$ ipython --no-banner

In [1]: import numpy as np

In [2]: from numpy import linalg as LA

In [3]: np.set_printoptions(precision=3, suppress=True, linewidth=140)

In [4]: X = np.loadtxt("arr.csv", delimiter=",")

In [5]: print(X)
[[ 0.689 -0.348  0.184  0.027  0.007  0.198 -0.141]
 [-0.348  0.445  0.151  0.013 -0.144 -0.095 -0.271]
 [ 0.184  0.151  0.52  -0.096  0.229 -0.155 -0.327]
 [ 0.027  0.013 -0.096  0.069 -0.195  0.117 -0.05 ]
 [ 0.007 -0.144  0.229 -0.195  0.576 -0.302  0.205]
 [ 0.198 -0.095 -0.155  0.117 -0.302  0.237 -0.063]
 [-0.141 -0.271 -0.327 -0.05   0.205 -0.063  0.464]]

In [6]: r = LA.matrix_rank(X)

In [7]: r
Out[7]: np.int64(3)

In [8]: N = LA.svd(X)[2][r:].T

In [9]: [int(LA.matrix_rank(np.delete(X, i, axis=0))) for i in range(7)]
Out[9]: [3, 3, 3, 3, 3, 3, 3]

In [10]: [int(LA.matrix_rank(X[:i])) for i in range(1, len(X) + 1)]
Out[10]: [1, 2, 3, 3, 3, 3, 3]

In [11]: LA.matrix_rank(X.T @ X), LA.matrix_rank(X @ X.T)
Out[11]: (np.int64(3), np.int64(3))

In [12]: x = np.array([9, 6, 4, 2, 6, 5, 1])

In [13]: h = np.maximum(X @ x, 0)

In [14]: np.flatnonzero(h > 1e-9)
Out[14]: array([0, 2, 4, 5])

In [15]: print(X.T @ h)
[ 4.896 -1.581  3.923 -0.646  2.155 -0.121 -1.985]

In [16]: np.maximum(X @ (3 * x), 0)
Out[16]: array([17.375,  0.   , 14.152,  0.   ,  5.614,  0.403,  0.   ])

In [17]: LA.matrix_power(X, 4)
Out[17]: 
array([[ 0.689, -0.348,  0.184,  0.027,  0.007,  0.198, -0.141],
       [-0.348,  0.445,  0.151,  0.013, -0.144, -0.095, -0.271],
       [ 0.184,  0.151,  0.52 , -0.096,  0.229, -0.155, -0.327],
       [ 0.027,  0.013, -0.096,  0.069, -0.195,  0.117, -0.05 ],
       [ 0.007, -0.144,  0.229, -0.195,  0.576, -0.302,  0.205],
       [ 0.198, -0.095, -0.155,  0.117, -0.302,  0.237, -0.063],
       [-0.141, -0.271, -0.327, -0.05 ,  0.205, -0.063,  0.464]])

In [18]: print(round(float(LA.det(X)), 3))
0.0

In [19]: np.allclose(X, X.T)
Out[19]: True
